$ python3 -q
>>> import numpy as np
>>> np.set_printoptions(precision=2, suppress=True, linewidth=200)
>>> def rnd(a):
...     return np.round(a, 2) + 0
... 
>>> X = np.load("block8.npy")
>>> X
array([[-4, -4,  2,  0, -1, -1],
       [-1, -4, -4,  2,  0, -1],
       [-1, -1, -4, -4,  2,  0],
       [ 0, -1, -1, -4, -4,  2],
       [ 2,  0, -1, -1, -4, -4],
       [-4,  2,  0, -1, -1, -4]])
>>> rnd(np.sort(np.abs(np.fft.fft(X[0])))), rnd(np.sort(np.linalg.svd(X, compute_uv=False)))
(array([2.  , 5.57, 5.57, 7.  , 7.  , 8.  ]), array([2.  , 5.57, 5.57, 7.  , 7.  , 8.  ]))
>>> np.allclose(X @ X.T, X.T @ X)
True
>>> rnd(np.fft.fft(X[0]))
array([-8.+0.j , -7.+0.j , -2.+5.2j,  2.+0.j , -2.-5.2j, -7.+0.j ])
>>> X @ np.ones(6)
array([-8., -8., -8., -8., -8., -8.])
>>> (X @ X)[0]
array([ 20,  28,   1, -14,  13,  16])
>>> rng = np.random.default_rng(39676)
>>> z = rng.permutation(6)
>>> A2 = X[:, z] * rng.choice([-1, 1], 6)
>>> A2
array([[-4,  0,  1, -2,  4,  1],
       [-1,  2,  0,  4,  4,  1],
       [-1, -4, -2,  4,  1,  0],
       [ 0, -4,  4,  1,  1, -2],
       [ 2, -1,  4,  1,  0,  4],
       [-4, -1,  1,  0, -2,  4]])
>>> left, _, Vt = np.linalg.svd(X.T @ A2)
>>> rnd(np.linalg.lstsq(X, A2)[0])
array([[ 1.,  0.,  0.,  0.,  0.,  0.],
       [ 0.,  0.,  0.,  0., -1.,  0.],
       [ 0.,  0.,  0., -1.,  0.,  0.],
       [ 0.,  1.,  0.,  0.,  0.,  0.],
       [ 0.,  0., -1.,  0.,  0.,  0.],
       [ 0.,  0.,  0.,  0.,  0., -1.]])
>>> z
array([0, 3, 4, 2, 1, 5])
>>> u = np.array([8, 1, 2, -7, 7, 0])
>>> A2 = X + np.outer(u, np.eye(6)[1])
>>> np.linalg.matrix_rank(np.linalg.inv(A2) - np.linalg.inv(X), tol=1e-8)
np.int64(1)
>>> A2
array([[-4.,  4.,  2.,  0., -1., -1.],
       [-1., -3., -4.,  2.,  0., -1.],
       [-1.,  1., -4., -4.,  2.,  0.],
       [ 0., -8., -1., -4., -4.,  2.],
       [ 2.,  7., -1., -1., -4., -4.],
       [-4.,  2.,  0., -1., -1., -4.]])
>>> M = np.array([[3, 2, 2, 2, 3, 0], [3, 3, 3, 0, 2, 0], [3, 3, 1, 0, 1, 2]])
>>> M[0] = M[1]
>>> M
array([[3, 3, 3, 0, 2, 0],
       [3, 3, 3, 0, 2, 0],
       [3, 3, 1, 0, 1, 2]])
>>> # column 1 repeats column 0
>>> left, sig, Vt = np.linalg.svd(M)
>>> rnd(sig)
array([8.98, 2.31, 0.  ])
>>> A2 = left[:, :2] @ np.diag(sig[:2]) @ Vt[:2]
>>> rnd(A2)
array([[3., 3., 3., 0., 2., 0.],
       [3., 3., 3., 0., 2., 0.],
       [3., 3., 1., 0., 1., 2.]])
>>> np.linalg.matrix_rank(A2)
np.int64(2)
>>> rk = np.linalg.matrix_rank(M)
>>> rk
np.int64(2)
>>> ns = np.linalg.svd(M)[2][rk:].T
>>> np.allclose(M @ ns, 0)
True
>>> [int(np.linalg.matrix_rank(M[:, :j + 1])) for j in range(6)]
[1, 1, 2, 2, 2, 2]
>>> ns.shape
(6, 4)
>>> [int(np.linalg.matrix_rank(np.delete(M, i, axis=0))) for i in range(3)]
[2, 2, 1]
>>> [int(np.linalg.matrix_rank(M[:i])) for i in range(1, len(M) + 1)]
[1, 1, 2]
>>> np.linalg.matrix_rank(M.T @ M), np.linalg.matrix_rank(M @ M.T)
(np.int64(2), np.int64(2))
>>> data = np.load("dump.npy")
>>> rnd(data)
array([[-2.98, -7.26,  0.14,  4.09, -4.65],
       [-3.18, -4.98, -3.83,  4.2 , -5.72],
       [-3.14, -6.6 , -1.36,  4.24, -5.18],
       [-3.  , -7.21,  0.  ,  4.11, -4.7 ],
       [-2.64, -7.81,  2.09,  3.71, -3.74],
       [-2.73, -7.71,  1.63,  3.82, -3.98],
       [ 1.85,  7.84, -4.86, -2.74,  1.98],
       [ 2.52,  7.89, -2.63, -3.56,  3.45],
       [ 1.02,  7.14, -6.71, -1.69,  0.33],
       [-3.2 , -5.68, -2.88,  4.26, -5.57],
       [-2.89, -7.48,  0.77,  3.99, -4.38],
       [-0.26,  5.18, -8.31,  0.  , -1.98],
       [ 1.13,  7.26, -6.51, -1.83,  0.54],
       [-0.04,  5.58, -8.14, -0.29, -1.61],
       [ 2.87,  7.52, -0.9 , -3.97,  4.33],
       [-0.63,  4.44, -8.54,  0.5 , -2.61],
       [ 3.2 ,  5.49,  3.16, -4.25,  5.62],
       [ 2.65,  7.8 , -2.04, -3.72,  3.77],
       [-1.68, -7.75,  5.3 ,  2.54, -1.64],
       [ 1.39,  7.52, -5.98, -2.16,  1.04],
       [ 2.86,  7.52, -0.91, -3.96,  4.32],
       [ 2.5 ,  0.82,  7.42, -3.1 ,  5.32],
       [ 2.78,  7.65, -1.38, -3.87,  4.1 ],
       [-3.12, -4.17, -4.76,  4.07, -5.8 ],
       [ 3.14,  6.6 ,  1.35, -4.24,  5.18],
       [-2.85, -7.55,  0.99,  3.95, -4.29],
       [ 2.85,  7.55, -1.01, -3.95,  4.27],
       [ 2.69,  7.76, -1.85, -3.77,  3.87],
       [ 1.09, -3.41,  8.64, -1.13,  3.35],
       [ 0.32, -5.06,  8.36, -0.08,  2.09]])
>>> rk = np.linalg.matrix_rank(data)
>>> rk
np.int64(2)
>>> ns = np.linalg.svd(data)[2][rk:].T
>>> [int(np.linalg.matrix_rank(np.delete(data, i, axis=0))) for i in range(30)]
[2, 2, 2, 2, 2, 2, 2, 2, 2, 2, 2, 2, 2, 2, 2, 2, 2, 2, 2, 2, 2, 2, 2, 2, 2, 2, 2, 2, 2, 2]
>>> [int(np.linalg.matrix_rank(data[:, :j + 1])) for j in range(5)]
[1, 2, 2, 2, 2]
>>> ns.shape
(5, 3)
>>> [int(np.linalg.matrix_rank(data[:i])) for i in range(1, len(data) + 1)]
[1, 2, 2, 2, 2, 2, 2, 2, 2, 2, 2, 2, 2, 2, 2, 2, 2, 2, 2, 2, 2, 2, 2, 2, 2, 2, 2, 2, 2, 2]
>>> left, sig, Vt = np.linalg.svd(data)
>>> np.argmax(sig[:-1] / (sig[1:] + 1e-6)) + 1
np.int64(2)
>>> A2 = left[:, :2] @ np.diag(sig[:2]) @ Vt[:2]
>>> rnd(np.abs(data - A2).max())
np.float64(0.0)
>>> rnd(A2)
array([[-2.98, -7.26,  0.14,  4.09, -4.65],
       [-3.18, -4.98, -3.83,  4.2 , -5.72],
       [-3.14, -6.6 , -1.36,  4.24, -5.18],
       [-3.  , -7.21,  0.  ,  4.11, -4.7 ],
       [-2.64, -7.81,  2.09,  3.71, -3.74],
       [-2.73, -7.71,  1.63,  3.82, -3.98],
       [ 1.85,  7.84, -4.86, -2.74,  1.98],
       [ 2.52,  7.89, -2.63, -3.56,  3.45],
       [ 1.02,  7.14, -6.71, -1.69,  0.33],
       [-3.2 , -5.68, -2.88,  4.26, -5.57],
       [-2.89, -7.48,  0.77,  3.99, -4.38],
       [-0.26,  5.18, -8.31,  0.  , -1.98],
       [ 1.13,  7.26, -6.51, -1.83,  0.54],
       [-0.04,  5.58, -8.14, -0.29, -1.61],
       [ 2.87,  7.52, -0.9 , -3.97,  4.33],
       [-0.63,  4.44, -8.54,  0.5 , -2.61],
       [ 3.2 ,  5.49,  3.16, -4.25,  5.62],
       [ 2.65,  7.8 , -2.04, -3.72,  3.77],
       [-1.68, -7.75,  5.3 ,  2.54, -1.64],
       [ 1.39,  7.52, -5.98, -2.16,  1.04],
       [ 2.86,  7.52, -0.91, -3.96,  4.32],
       [ 2.5 ,  0.82,  7.42, -3.1 ,  5.32],
       [ 2.78,  7.65, -1.38, -3.87,  4.1 ],
       [-3.12, -4.17, -4.76,  4.07, -5.8 ],
       [ 3.14,  6.6 ,  1.35, -4.24,  5.18],
       [-2.85, -7.55,  0.99,  3.95, -4.29],
       [ 2.85,  7.55, -1.01, -3.95,  4.27],
       [ 2.69,  7.76, -1.85, -3.77,  3.87],
       [ 1.09, -3.41,  8.64, -1.13,  3.35],
       [ 0.32, -5.06,  8.36, -0.08,  2.09]])
>>> np.abs(np.diag(np.linalg.qr(data)[1])) > 1e-9
array([ True,  True, False, False, False])
>>> rnd(np.trace(np.linalg.pinv(data) @ data))
np.float64(2.0)
>>> np.allclose(data[:-1].T @ np.linalg.lstsq(data[:-1].T, data[-1])[0], data[-1])
True
>>> np.argsort(-np.linalg.norm(data, axis=0).round(6), kind="stable")[:3]
array([1, 2, 4])
>>> [round(float(x), 2) for x in np.linalg.svd(data, compute_uv=False)[:3]]
[46.63, 28.74, 0.0]
>>> np.linalg.cond(data) > 100
np.True_
>>> E = np.array([[-18.13, 14.2, -11.78],
...     [-5.79, 3.54, -0.48],
...     [-3.25, 1.92, 0.76],
...     [-3.01, 1.78, 0.82],
...     [-1.96, 1.23, 0.9],
...     [-1.43, 0.97, 0.8],
...     [2.63, -4.3, 0.02],
...     [3.63, -6.27, 0.74],
...     [3.79, -6.58, 0.88],
...     [3.91, -6.83, 0.98],
...     [9.11, -17.17, 6.67],
...     [10.44, -19.78, 8.33],
...     [16.69, -31.9, 16.63],
...     [21.87, -41.75, 23.81]])
>>> E
array([[-18.13,  14.2 , -11.78],
       [ -5.79,   3.54,  -0.48],
       [ -3.25,   1.92,   0.76],
       [ -3.01,   1.78,   0.82],
       [ -1.96,   1.23,   0.9 ],
       [ -1.43,   0.97,   0.8 ],
       [  2.63,  -4.3 ,   0.02],
       [  3.63,  -6.27,   0.74],
       [  3.79,  -6.58,   0.88],
       [  3.91,  -6.83,   0.98],
       [  9.11, -17.17,   6.67],
       [ 10.44, -19.78,   8.33],
       [ 16.69, -31.9 ,  16.63],
       [ 21.87, -41.75,  23.81]])
>>> C = E[[6, 5]].astype(float)
>>> for _ in range(5):
...     z = np.linalg.norm(E[:, None] - C, axis=-1).argmin(axis=1)
...     C = np.array([E[z == j].mean(axis=0) for j in range(2)])
... 
>>> z
array([1, 1, 1, 1, 1, 1, 1, 1, 1, 1, 0, 0, 0, 0])
>>> rnd(C)
array([[ 14.53, -27.65,  13.86],
       [ -1.96,  -0.03,  -0.64]])
>>> rnd(C[1] - C[0])
array([-16.49,  27.62, -14.5 ])
